% python3 -q
>>> import numpy as np
>>> from numpy import linalg as LA
>>> np.set_printoptions(precision=2, suppress=True, linewidth=140)
>>> feats = np.loadtxt("m.csv", delimiter=",")
>>> feats
array([[-0.5 ,  0.5 , -0.71],
       [-0.71,  0.24,  0.66],
       [ 0.5 ,  0.83,  0.24]])
>>> np.round(feats[:, 2] @ feats[:, 1], 2)
np.float64(-0.0)
>>> LA.norm(feats, axis=0)
array([1., 1., 1.])
>>> LA.svd(feats, compute_uv=False)
array([1., 1., 1.])
>>> np.poly(feats)
array([ 1.  ,  0.03, -0.03, -1.  ])
>>> LA.eigvals(feats)
array([-0.51+0.86j, -0.51-0.86j,  1.  +0.j  ])
>>> np.round(LA.det(2 * feats), 2), round(LA.det(feats), 2)
(np.float64(8.0), np.float64(1.0))
>>> np.kron(np.eye(2, dtype=int), feats)
array([[-0.5 ,  0.5 , -0.71, -0.  ,  0.  , -0.  ],
       [-0.71,  0.24,  0.66, -0.  ,  0.  ,  0.  ],
       [ 0.5 ,  0.83,  0.24,  0.  ,  0.  ,  0.  ],
       [-0.  ,  0.  , -0.  , -0.5 ,  0.5 , -0.71],
       [-0.  ,  0.  ,  0.  , -0.71,  0.24,  0.66],
       [ 0.  ,  0.  ,  0.  ,  0.5 ,  0.83,  0.24]])
>>> round(LA.eigvals(feats).sum().real, 2)
np.float64(-0.03)
>>> round(LA.det(feats[::-1]), 2)
np.float64(-1.0)
>>> round(np.einsum("ii->", feats), 2)
np.float64(-0.03)
>>> P = np.triu(np.array([[9, 3, 1], [8, 3, 7], [6, 9, 8]]), 1) + np.eye(3)
>>> Y = P @ feats @ LA.inv(P)
>>> round(LA.det(Y), 2)
np.float64(1.0)
>>> round(float(np.trace(Y)), 2), round(np.trace(feats), 2)
(-0.03, np.float64(-0.03))
>>> np.poly(Y)
array([ 1.  ,  0.03, -0.03, -1.  ])
>>> Y
array([[ -2.13,   8.44, -55.4 ],
       [  2.77,  -2.24,  15.21],
       [  0.5 ,  -0.66,   4.34]])
>>> LA.matrix_rank(Y)
np.int64(3)
>>> x0 = np.array([2, 0, -2])
>>> y = feats @ x0
>>> y
array([ 0.43, -2.75,  0.52])
>>> LA.solve(feats, y)
array([ 2.,  0., -2.])
>>> np.round(LA.solve(feats, feats[:, 1]), 2) + 0
array([0., 1., 0.])
>>> np.round(LA.solve(feats.T, feats[1]), 2) + 0
array([0., 1., 0.])
>>> x0 = np.array([-2, 0, 3])
>>> LA.inv(feats)
array([[-0.5 , -0.71,  0.5 ],
       [ 0.5 ,  0.24,  0.83],
       [-0.71,  0.66,  0.24]])
>>> J = np.load("block17.npy")
>>> J
array([[-8, -1,  0],
       [ 1,  3, -2],
       [ 2,  0, -1]])
>>> W = np.array([[-2, 1, 1], [3, 1, 1], [2, -3, -2]])
>>> coef = np.array([-3, -1, -3])
>>> H = np.maximum(J @ W + coef, 0)
>>> LA.matrix_rank(H)
np.int64(3)
>>> H
array([[10,  0,  0],
       [ 0,  9,  5],
       [ 0,  4,  1]])
>>> cent = np.array([[2, -5, -6], [7, -9, -1], [9, 2, 5]])
>>> (H @ cent).round(6).argmax(axis=1)
array([0, 0, 0])
>>> W @ cent
array([[ 12,   3,  16],
       [ 22, -22, -14],
       [-35,  13, -19]])
>>> q, V = LA.qr(J[:, :1])[0], LA.qr(J[:, 1:])[0]
>>> sv = LA.svd(q.T @ V, compute_uv=False)
>>> (sv > 0.9).sum()
np.int64(0)
>>> A = np.tril(np.array([[-3, -1, 1], [1, 3, 2], [-2, -2, 0]]), -1) + np.eye(3, dtype=int)
>>> A
array([[ 1,  0,  0],
       [ 1,  1,  0],
       [-2, -2,  1]])
>>> rng = np.random.default_rng(66)
>>> z = rng.permutation(3)
>>> Y = A[:, z] * rng.choice([-1, 1], 3)
>>> Y
array([[-1,  0,  0],
       [-1,  1,  0],
       [ 2, -2,  1]])
>>> Uu, _, Vh = LA.svd(A.T @ Y)
>>> z
array([0, 1, 2])
>>> np.round(LA.lstsq(A, Y)[0], 2) + 0
array([[-1.,  0.,  0.],
       [ 0.,  1.,  0.],
       [ 0.,  0.,  1.]])
>>> np.round(Uu @ Vh, 2) + 0
array([[-1.,  0.,  0.],
       [ 0.,  1.,  0.],
       [ 0.,  0.,  1.]])
>>> Y = np.array([[-2, 1], [-2, 0], [0, 0]])
>>> Y.T @ A.T
array([[-2, -4,  8],
       [ 1,  1, -2]])
>>> np.einsum("ik,kj->ji", A, Y)
array([[-2, -4,  8],
       [ 1,  1, -2]])
>>> A @ Y
array([[-2,  1],
       [-4,  1],
       [ 8, -2]])
>>> M = np.load("out4.npy")
>>> M
array([[-0.11,  0.94,  0.32, -0.06],
       [-0.99, -0.07, -0.14,  0.01],
       [ 0.11,  0.34, -0.93,  0.02],
       [ 0.  ,  0.05,  0.04,  1.  ]])
>>> x0 = np.array([1, 5, 0, 4])
>>> y = M @ x0
>>> y
array([ 4.32, -1.28,  1.89,  4.26])
>>> np.round(LA.solve(M.T, M[2]), 2) + 0
array([0., 0., 1., 0.])
>>> np.round(LA.solve(M, y + M[:, 1]), 2) + 0
array([1., 6., 0., 4.])
>>> np.round(LA.solve(M, y), 2) + 0
array([1., 5., 0., 4.])
>>> x0 = np.array([0, 2, 0, 0])
>>> y = M @ x0
>>> coef, lr = np.zeros(4), 1 / LA.norm(M, 2) ** 2
>>> for i in range(6):
...     coef -= lr * M.T @ (M @ coef - y)
...     if i % 2 == 0: print(i, round(LA.norm(M @ coef - y), 2))
... 
0 0.0
2 0.0
4 0.0
>>> np.round(LA.cond(M), 2)
np.float64(1.0)
>>> coef.round(2) + 0
array([0., 2., 0., 0.])
>>> cent = np.array([[1, 3, 1], [2, 0, 0], [0, 3, 0]])
>>> arr = (rng.random((20, 3)) < 0.25) @ cent
>>> arr
array([[0, 0, 0],
       [1, 3, 1],
       [0, 0, 0],
       [1, 6, 1],
       [2, 0, 0],
       [0, 3, 0],
       [0, 3, 0],
       [0, 0, 0],
       [2, 0, 0],
       [0, 0, 0],
       [0, 0, 0],
       [0, 0, 0],
       [2, 3, 0],
       [0, 0, 0],
       [1, 6, 1],
       [3, 6, 1],
       [0, 0, 0],
       [0, 3, 0],
       [0, 3, 0],
       [3, 3, 1]])
>>> # row 2 repeats row 0
>>> P = arr @ LA.solve(arr.T @ arr, arr.T)
>>> np.diag(P)
array([0.  , 0.28, 0.  , 0.28, 0.24, 0.17, 0.17, 0.  , 0.24, 0.  , 0.  , 0.  , 0.35, 0.  , 0.28, 0.3 , 0.  , 0.17, 0.17, 0.37])
>>> np.round(LA.eigvalsh(P), 2) + 0
array([0., 0., 0., 0., 0., 0., 0., 0., 0., 0., 0., 0., 0., 0., 0., 0., 0., 1., 1., 1.])
>>> np.round(P @ arr[:, 2], 2) + 0
array([0., 1., 0., 1., 0., 0., 0., 0., 0., 0., 0., 0., 0., 0., 1., 1., 0., 0., 0., 1.])
>>> z = arr[:, 1] > np.median(arr[:, 1])
>>> f = arr[z].mean(axis=0) - arr[~z].mean(axis=0)
>>> f
array([0.7, 3.9, 0.5])
>>> np.argsort(-np.abs(f).round(6), kind="stable")
array([1, 0, 2])
>>> D = LA.norm(arr[:, None] - arr[None], axis=-1)
>>> LA.matrix_rank(D ** 2)
np.int64(5)
>>> D.shape
(20, 20)
>>> LA.norm(arr - arr.mean(axis=0), axis=1)
array([2.1 , 1.31, 2.1 , 4.13, 2.33, 1.31, 1.31, 2.1 , 2.33, 2.1 , 2.1 , 2.1 , 1.65, 2.1 , 4.13, 4.69, 2.1 , 1.31, 1.31, 2.59])
>>> np.unravel_index(D.round(6).argmax(), D.shape)
(np.int64(0), np.int64(15))
>>> data = np.array([[0, 1], [1, 2]])
>>> data[-1] = data[0] + 2 * data[1]
>>> data
array([[0, 1],
       [2, 5]])
>>> np.allclose(data @ data.T, data.T @ data)
False
>>> np.round(np.abs(LA.eigvals(data)).max(), 2)
np.float64(5.37)
>>> f, v = data[1], data[0]
>>> f @ v
np.int64(5)
>>> p = (f @ v) / (f @ f) * f
>>> np.outer(f, v)
array([[0, 2],
       [0, 5]])
>>> round(float((v - p) @ f), 2)
-0.0
>>> p
array([0.34, 0.86])
>>> F = np.load("layer10.npy")
>>> F
array([[0, 0, 0, 0],
       [0, 0, 0, 1],
       [0, 0, 0, 0],
       [0, 1, 0, 0]])
>>> np.round(LA.norm(F, 2) / LA.norm(F), 2)
np.float64(0.71)
>>> LA.matrix_rank(F, rtol=0.1)
np.int64(2)
>>> round(LA.eigvalsh(F).min(), 2)
np.float64(-1.0)
>>> mat = np.load("test1.npy")
>>> mat
array([[ 0,  0,  9,  3],
       [ 0,  0, -3,  6],
       [ 9,  3,  6,  2],
       [-3,  6, -2,  4]])
>>> f = np.array([-5, -1, -4, -3])
>>> Y = mat + np.outer(f, np.eye(4)[0])
>>> LA.matrix_rank(LA.inv(Y) - LA.inv(mat), tol=1e-8)
np.int64(1)
>>> Y
array([[-5.,  0.,  9.,  3.],
       [-1.,  0., -3.,  6.],
       [ 5.,  3.,  6.,  2.],
       [-6.,  6., -2.,  4.]])
